$ python -q
>>> import numpy as np
>>> np.set_printoptions(precision=4, suppress=True, linewidth=120)
>>> mat = np.array([[-1, -1, 2, 0, 1, 0],
...     [-3, -2, -2, -3, 1, -3],
...     [-3, -2, -3, 1, 1, -2]])
>>> mat
array([[-1, -1,  2,  0,  1,  0],
       [-3, -2, -2, -3,  1, -3],
       [-3, -2, -3,  1,  1, -2]])
>>> B = mat / np.linalg.norm(mat, axis=1, keepdims=True)
>>> cov = B @ B.T
>>> cov[0].round(4) + 0
array([1.   , 0.126, 0.   ])
>>> mat.mean(axis=0)
array([-2.3333, -1.6667, -1.    , -0.6667,  1.    , -1.6667])
>>> round(float(np.linalg.norm(mat)), 4)
8.4261
>>> np.linalg.matrix_rank(mat)
np.int64(3)
>>> mat.shape
(3, 6)
>>> np.diff(mat, axis=0)
array([[-2, -1, -4, -3,  0, -3],
       [ 0,  0, -1,  4,  0,  1]])
>>> np.unravel_index(np.abs(mat).argmax(), mat.shape)
(np.int64(1), np.int64(0))
>>> mat.sum(axis=1)
array([  1, -12,  -8])
>>> B = np.array([[0, 3], [3, 1], [3, 3], [0, 0], [3, 2], [0, 3]])
>>> np.vstack([mat, B.T]).shape
(5, 6)
>>> np.einsum("ij,ij->i", mat, mat)
array([ 7, 36, 28])
>>> np.einsum("ik,kj->ij", mat, B)
array([[  6,   4],
       [ -9, -24],
       [-12, -24]])
>>> np.linalg.matrix_rank(np.vstack([mat, B.T]))
np.int64(5)
>>> np.einsum("ij->j", mat)
array([-7, -5, -3, -2,  3, -5])
>>> B.T @ mat.T
array([[  6,  -9, -12],
       [  4, -24, -24]])
>>> B = mat / np.sqrt((mat ** 2).mean(axis=1, keepdims=True))
>>> B[1]
array([-1.2247, -0.8165, -0.8165, -1.2247,  0.4082, -1.2247])
>>> mat - mat.mean(axis=1, keepdims=True)
array([[-1.1667, -1.1667,  1.8333, -0.1667,  0.8333, -0.1667],
       [-1.    ,  0.    ,  0.    , -1.    ,  3.    , -1.    ],
       [-1.6667, -0.6667, -1.6667,  2.3333,  2.3333, -0.6667]])
>>> np.linalg.norm(B, axis=1)
array([2.4495, 2.4495, 2.4495])
>>> cov = mat.T @ mat
>>> np.linalg.matrix_rank(cov)
np.int64(3)
>>> (mat @ mat.T).shape
(3, 3)
>>> B = np.array([[0, 2, 0, 2, 0, 1, 2, 1],
...     [2, 1, 1, 1, 0, 0, 2, 1],
...     [1, 2, 1, 2, 1, 2, 2, 1],
...     [2, 1, 1, 2, 1, 2, 1, 0],
...     [0, 0, 2, 2, 2, 2, 0, 1],
...     [1, 0, 2, 1, 0, 0, 2, 2],
...     [0, 1, 2, 1, 0, 2, 2, 1],
...     [1, 0, 1, 0, 1, 2, 0, 1]])
>>> feats = np.tril(B)
>>> feats
array([[0, 0, 0, 0, 0, 0, 0, 0],
       [2, 1, 0, 0, 0, 0, 0, 0],
       [1, 2, 1, 0, 0, 0, 0, 0],
       [2, 1, 1, 2, 0, 0, 0, 0],
       [0, 0, 2, 2, 2, 0, 0, 0],
       [1, 0, 2, 1, 0, 0, 0, 0],
       [0, 1, 2, 1, 0, 2, 2, 0],
       [1, 0, 1, 0, 1, 2, 0, 1]])
>>> np.linalg.matrix_rank(feats - feats[0, 0] * np.eye(8))
np.int64(7)
>>> feats @ feats
array([[ 0,  0,  0,  0,  0,  0,  0,  0],
       [ 2,  1,  0,  0,  0,  0,  0,  0],
       [ 5,  4,  1,  0,  0,  0,  0,  0],
       [ 7,  5,  3,  4,  0,  0,  0,  0],
       [ 6,  6,  8,  8,  4,  0,  0,  0],
       [ 4,  5,  3,  2,  0,  0,  0,  0],
       [ 8,  8, 11,  6,  0,  4,  4,  0],
       [ 4,  2,  8,  4,  3,  2,  0,  1]])
>>> [int(np.linalg.matrix_rank(np.linalg.matrix_power(feats, p))) for p in range(1, 9)]
[7, 6, 6, 6, 6, 6, 6, 6]
>>> np.prod(np.diag(feats)), np.round(np.linalg.det(feats), 4)
(np.int64(0), np.float64(0.0))
>>> np.sort(np.linalg.eigvals(feats))
array([0., 0., 1., 1., 1., 2., 2., 2.])
>>> def softmax(z):
...     e = np.exp(z - z.max(axis=-1, keepdims=True))
...     return e / e.sum(axis=-1, keepdims=True)
... 
>>> softmax(feats[5])
array([0.1525, 0.0561, 0.4145, 0.1525, 0.0561, 0.0561, 0.0561, 0.0561])
>>> S = feats @ feats.T / np.sqrt(8)
>>> softmax(S).round(6).argmax(axis=1)
array([0, 1, 2, 3, 4, 3, 6, 7])
>>> rng = np.random.default_rng(934359)
>>> idx = rng.permutation(8)
>>> idx
array([1, 2, 4, 3, 5, 0, 7, 6])
>>> B = feats[idx][:, idx]
>>> round(np.linalg.det(B), 4), np.round(np.linalg.det(feats[idx]), 4)
(np.float64(0.0), np.float64(0.0))
>>> np.trace(B)
np.int64(9)
>>> np.allclose(B, feats)
False
>>> np.sort(np.abs(np.linalg.eigvals(B)))
array([0., 0., 1., 1., 1., 2., 2., 2.])
>>> np.diag(B)
array([1, 1, 2, 2, 0, 0, 1, 2])
